% ipython --no-banner

In [1]: import numpy as np

In [2]: import numpy.linalg as la

In [3]: np.set_printoptions(precision=1, suppress=True, linewidth=100)

In [4]: mat = np.load("arr.npy")

In [5]: mat
Out[5]: 
array([[ 1. , -0.2, -0.1, -0.1],
       [-0.2, -0.1, -0.7, -0.7],
       [-0.1, -0.7,  0.6, -0.4],
       [-0.1, -0.7, -0.4,  0.6]])

In [6]: # equal to its transpose

In [7]: u, g = mat[0], mat[2]

In [8]: round(float(u @ g), 1)
Out[8]: 0.0

In [9]: round(u @ u, 1)
Out[9]: np.float64(1.0)

In [10]: p = (u @ g) / (u @ u) * u

In [11]: g - p
Out[11]: array([-0.1, -0.7,  0.6, -0.4])

In [12]: round(float((g - p) @ u), 1)
Out[12]: -0.0

In [13]: np.round(np.outer(u, g), 1) + 0
Out[13]: 
array([[-0.1, -0.7,  0.6, -0.4],
       [ 0. ,  0.2, -0.1,  0.1],
       [ 0. ,  0.1, -0.1,  0.1],
       [ 0. ,  0.1, -0.1,  0.1]])

In [14]: np.round(la.norm(u + g) ** 2 + la.norm(u - g) ** 2, 1)
Out[14]: np.float64(4.0)

In [15]: u = np.array([-2, -1, 0, 1]) + 0.5

In [16]: feats = np.eye(4) - 2 * np.outer(u, u) / (u @ u)

In [17]: feats
Out[17]: 
array([[ 0.1, -0.3,  0.3,  0.9],
       [-0.3,  0.9,  0.1,  0.3],
       [ 0.3,  0.1,  0.9, -0.3],
       [ 0.9,  0.3, -0.3,  0.1]])

In [18]: # equal to its transpose

In [19]: np.round(feats @ feats.T, 1) + 0
Out[19]: 
array([[1., 0., 0., 0.],
       [0., 1., 0., 0.],
       [0., 0., 1., 0.],
       [0., 0., 0., 1.]])

In [20]: la.norm(feats, axis=0)
Out[20]: array([1., 1., 1., 1.])

In [21]: round(feats[:, 0] @ feats[:, 2], 1)
Out[21]: np.float64(-0.0)

In [22]: np.round(feats.T @ feats, 1) + 0
Out[22]: 
array([[1., 0., 0., 0.],
       [0., 1., 0., 0.],
       [0., 0., 1., 0.],
       [0., 0., 0., 1.]])

In [23]: la.pinv(feats)
Out[23]: 
array([[ 0.1, -0.3,  0.3,  0.9],
       [-0.3,  0.9,  0.1,  0.3],
       [ 0.3,  0.1,  0.9, -0.3],
       [ 0.9,  0.3, -0.3,  0.1]])

In [24]: P = np.triu(np.array([[1, 0, 0, -1], [-1, -1, -2, 1], [-1, 2, -1, -1], [1, -1, 1, -1]]), 1) + np.eye(4)

In [25]: out = P @ feats @ la.inv(P)

In [26]: np.round(np.poly(out), 1) + 0
Out[26]: array([ 1., -2.,  0.,  2., -1.])

In [27]: P @ feats - feats @ P
Out[27]: 
array([[-0.9, -0.3, -0.3,  0.6],
       [ 0.3,  0.1, -0.3, -0.4],
       [-0.9, -0.3,  0.5,  1. ],
       [ 0. ,  0. ,  0.6,  0.3]])
